$ ipython --no-banner

In [1]: import numpy as np

In [2]: from numpy import linalg as LA

In [3]: np.set_printoptions(precision=2, suppress=True, linewidth=200, sign=" ")

In [4]: rd = lambda a: np.round(a, 2) + 0

In [5]: m1 = np.load("dump.npy")

In [6]: m1
Out[6]: 
array([[ 0.8,  0.9,  0. , -0.3,  0.1,  1. ,  0.1],
       [ 0.4,  0.4,  1.1, -0.3, -0.8, -0.1, -1.7],
       [-1.4,  0.3, -0.2,  0.3, -1.2, -0.7, -1.7],
       [-0.6, -0.6,  1.3, -0.5, -0.6,  2.2,  1. ],
       [-0.4, -0.7,  1.7,  0.3,  1.4,  2. ,  0.2],
       [ 1.6, -0.8,  0.9,  1.2, -1.5, -2. , -1. ],
       [-0.9, -0.2, -1.3,  0.4, -1. ,  0.9, -1.1],
       [ 1.1, -0.8,  2.1,  0.7,  0.1, -0.4, -1.4],
       [-1. ,  0.5,  0.2, -1.3,  2.3, -0.8,  0.1],
       [ 0.9, -0.5,  1.2,  0.9, -0.1,  0.4, -0.4],
       [ 0.3, -1.2,  0.2,  1.3,  0.8,  0.4, -0.2],
       [-0.8,  0.1,  1.6,  0.4, -1.4,  1.7, -0.2],
       [-0.2,  0.5, -0.8, -0.6, -0.6, -0.2,  1. ],
       [ 1.7,  0.1, -0.2, -0.8,  0.2, -1.3, -0.5],
       [-0.8,  0.5,  0.8,  2. ,  0.5,  0.4, -1. ],
       [ 0.6,  1.4, -1.3, -0.1, -1.2,  0.9, -1.3],
       [-0.3, -2.2, -1.8,  0.4,  1. ,  0.1, -0.3],
       [ 1.1, -0.2, -1.1,  1.8,  0.9,  0.5,  1. ],
       [-0.4,  0.5,  0.1, -0.7,  2.1,  0.4,  0.6],
       [-3.3,  0. , -2.7, -0.3, -2.1,  0.3, -3.3],
       [ 2.1, -0.6,  0.3, -2.1, -1.3,  0. ,  0.1],
       [ 0.8, -1.1,  0.4,  1.5, -0.7, -1.8,  1. ],
       [ 0. , -0.8, -1. , -0.3,  0.5, -2. , -0.4],
       [-1.7,  1. , -0.4,  0.2,  2.1,  0.3,  0.1],
       [ 1. ,  0.4, -1.2,  0.9, -0.4,  1.9,  1.7],
       [ 0. , -0.3,  0.2, -0.4, -1.2,  0.4,  0. ],
       [ 0.1,  0.2, -1.5,  0.3,  2.2, -0.6,  0.4]])

In [7]: other = m1 / np.sqrt((m1 ** 2).mean(axis=1, keepdims=True))

In [8]: rd(LA.norm(other, axis=1))
Out[8]: array([ 2.65,  2.65,  2.65,  2.65,  2.65,  2.65,  2.65,  2.65,  2.65,  2.65,  2.65,  2.65,  2.65,  2.65,  2.65,  2.65,  2.65,  2.65,  2.65,  2.65,  2.65,  2.65,  2.65,  2.65,  2.65,  2.65,  2.65])

In [9]: LA.matrix_rank(other) == LA.matrix_rank(m1)
Out[9]: np.True_

In [10]: vec = np.array([4, 5, -3, -9, -3, -7, 9])

In [11]: target = m1 @ vec

In [12]: rd(LA.lstsq(m1, target)[0])
Out[12]: array([ 4.,  5., -3., -9., -3., -7.,  9.])

In [13]: rng = np.random.default_rng(8485)

In [14]: target = target + 0.05 * rng.normal(size=27)

In [15]: rd(target)
Out[15]: 
array([  4.06,  -9.2 , -13.  ,  -9.48, -29.28,  -1.59, -17.48, -22.32,   9.27, -16.71, -24.11, -20.59,  21.64,  19.13, -34.37,  -0.16, -16.82,  -6.76,   3.21, -27.9 ,  28.25,   6.7 ,  10.51,  -9.92,
         4.66,   2.25,   4.45])

In [16]: b, *_ = LA.lstsq(m1, target)

In [17]: rd(b)
Out[17]: array([ 4.01,  5.02, -3.  , -9.01, -2.99, -7.  ,  8.98])

In [18]: rd(m1.T @ (target - m1 @ b))
Out[18]: array([ 0.,  0.,  0.,  0.,  0.,  0.,  0.])

In [19]: rd(LA.norm(target - m1 @ b))
Out[19]: np.float64(0.18)

In [20]: [round(float(LA.norm(LA.solve(m1.T @ m1 + lam * np.eye(7), m1.T @ target))), 2) for lam in (0, 1, 10, 100)]
Out[20]: [16.43, 15.78, 11.87, 3.68]

In [21]: basis = m1[[24, 3]].astype(float)

In [22]: for _ in range(5):
    ...:     idx = LA.norm(m1[:, None] - basis, axis=-1).argmin(axis=1)
    ...:     basis = np.array([m1[idx == j].mean(axis=0) for j in range(2)])
    ...: 

In [23]: idx
Out[23]: array([ 1,  1,  1,  1,  1,  0,  1,  1,  1,  1,  0,  1,  0,  0,  1,  1,  0,  0,  1,  1,  0,  0,  0,  1,  0,  1,  0])

In [24]: rd(basis[1] - basis[0])
Out[24]: array([-1.21,  0.67,  0.8 , -0.25, -0.16,  1.01, -0.88])

In [25]: np.bincount(idx)
Out[25]: array([ 11,  16])

In [26]: rd(basis)
Out[26]: 
array([[ 0.75, -0.52, -0.53,  0.33,  0.1 , -0.45,  0.25],
       [-0.47,  0.16,  0.28,  0.08, -0.06,  0.56, -0.63]])

In [27]: Xc = m1 - m1.mean(axis=0)

In [28]: V = LA.svd(Xc)[2][:5]

In [29]: other = Xc - Xc @ V.T @ V

In [30]: rd(np.diag(V.T @ V))
Out[30]: array([ 0.71,  0.17,  0.97,  0.87,  0.88,  0.83,  0.57])

In [31]: rd(np.cov(Xc @ V.T, rowvar=False))
Out[31]: 
array([[ 2.16,  0.  ,  0.  ,  0.  ,  0.  ],
       [ 0.  ,  1.83,  0.  ,  0.  ,  0.  ],
       [ 0.  ,  0.  ,  1.5 ,  0.  ,  0.  ],
       [ 0.  ,  0.  ,  0.  ,  1.06,  0.  ],
       [ 0.  ,  0.  ,  0.  ,  0.  ,  0.91]])

In [32]: rd(other.std(axis=0))
Out[32]: array([ 0.33,  0.62,  0.11,  0.25,  0.2 ,  0.24,  0.39])
